$ ipython --no-banner

In [1]: import numpy as np

In [2]: np.set_printoptions(precision=2, suppress=True, linewidth=140, sign=" ")

In [3]: A = np.array([[8, 1, 4],
   ...:     [7, 6, 3],
   ...:     [1, 0, 1],
   ...:     [8, 3, 9],
   ...:     [7, 1, 6],
   ...:     [9, 4, 8],
   ...:     [1, 2, 9]])

In [4]: print(A)
[[ 8  1  4]
 [ 7  6  3]
 [ 1  0  1]
 [ 8  3  9]
 [ 7  1  6]
 [ 9  4  8]
 [ 1  2  9]]

In [5]: Y = np.c_[A[:, :1] @ np.array([[-7]]), np.array([1, 2, 2, 1, 0, 1, 3])]

In [6]: print(Y)
[[-56   1]
 [-49   2]
 [ -7   2]
 [-56   1]
 [-49   0]
 [-63   1]
 [ -7   3]]

In [7]: print(np.linalg.norm(np.linalg.qr(A)[0].T @ Y, axis=0) ** 2 / ((Y ** 2).sum(axis=0) + 1e-12))
[ 1.    0.67]

In [8]: print(np.linalg.matrix_rank(np.c_[A, Y]))
4

In [9]: print(np.linalg.matrix_rank(Y))
2

In [10]: print(np.round(np.linalg.norm(Y - A @ np.linalg.lstsq(A, Y)[0], axis=0), 2) + 0)
[ 0.    2.56]

In [11]: print(np.round(np.linalg.lstsq(A, Y[:, 0])[0], 2) + 0)
[-7.  0.  0.]

In [12]: Y = A / np.sqrt((A ** 2).mean(axis=1, keepdims=True))

In [13]: print(Y[3])
[ 1.12  0.42  1.26]

In [14]: print(A - A.mean(axis=1, keepdims=True))
[[ 3.67 -3.33 -0.33]
 [ 1.67  0.67 -2.33]
 [ 0.33 -0.67  0.33]
 [ 1.33 -3.67  2.33]
 [ 2.33 -3.67  1.33]
 [ 2.   -3.    1.  ]
 [-3.   -2.    5.  ]]

In [15]: print(np.linalg.matrix_rank(A - A.mean(axis=1, keepdims=True)))
2

In [16]: x = np.array([3, 2, 3])

In [17]: y = A @ x

In [18]: print(np.linalg.solve(A.T @ A, A.T @ y))
[ 3.  2.  3.]

In [19]: rng = np.random.default_rng(858)

In [20]: y = y + 0.05 * rng.normal(size=7)

In [21]: print(y)
[ 37.99  41.98   5.98  56.98  41.08  58.99  34.06]

In [22]: c, *_ = np.linalg.lstsq(A, y)

In [23]: print(np.round(A.T @ (y - A @ c), 2) + 0)
[ 0.  0.  0.]

In [24]: print([round(float(np.linalg.norm(np.linalg.solve(A.T @ A + lam * np.eye(3), A.T @ y))), 2) for lam in (0, 1, 10, 100)])
[4.69, 4.68, 4.58, 3.97]

In [25]: print(c)
[ 3.    1.99  3.01]

In [26]: proj = A @ np.linalg.solve(A.T @ A, A.T)

In [27]: print(np.round((np.eye(7) - proj) @ A, 2) + 0)
[[ 0.  0.  0.]
 [ 0.  0.  0.]
 [ 0.  0.  0.]
 [ 0.  0.  0.]
 [ 0.  0.  0.]
 [ 0.  0.  0.]
 [ 0.  0.  0.]]

In [28]: print(np.linalg.matrix_rank(np.eye(7) - proj))
4

In [29]: print(np.allclose(proj @ proj, proj))
True

In [30]: print(np.trace(proj))
3.0

In [31]: print(np.diag(proj))
[ 0.44  0.87  0.01  0.29  0.31  0.28  0.8 ]

In [32]: m1 = 2 * np.eye(3) + np.ones((3, 3))

In [33]: print(m1)
[[ 3.  1.  1.]
 [ 1.  3.  1.]
 [ 1.  1.  3.]]

In [34]: lab = rng.permutation(3)

In [35]: Y = A[:, lab] * rng.choice([-1, 1], 3)

In [36]: print(Y)
[[ 4 -1 -8]
 [ 3 -6 -7]
 [ 1  0 -1]
 [ 9 -3 -8]
 [ 6 -1 -7]
 [ 8 -4 -9]
 [ 9 -2 -1]]

In [37]: Uu, _, VT = np.linalg.svd(A.T @ Y)

In [38]: print(lab)
[ 2  1  0]

In [39]: print(np.round(Uu @ VT, 2) + 0)
[[ 0.  0. -1.]
 [ 0. -1.  0.]
 [ 1.  0.  0.]]

In [40]: print(np.count_nonzero(A))
20

In [41]: print(A.shape)
(7, 3)

In [42]: print(A.mean(axis=0))
[ 5.86  2.43  5.71]

In [43]: print(np.diff(A, axis=0))
[[-1  5 -1]
 [-6 -6 -2]
 [ 7  3  8]
 [-1 -2 -3]
 [ 2  3  2]
 [-8 -2  1]]

In [44]: print(A.sum(axis=0))
[ 41  17  40]

In [45]: np.linalg.rank(A)
Traceback (most recent call last):
  Cell In[45], line 1
    np.linalg.rank(A)
AttributeError: module 'numpy.linalg' has no attribute 'rank'


In [46]: print(np.abs(A).max())
9

In [47]: A[:, 3]
Traceback (most recent call last):
  Cell In[47], line 1
    A[:, 3]
IndexError: index 3 is out of bounds for axis 1 with size 3
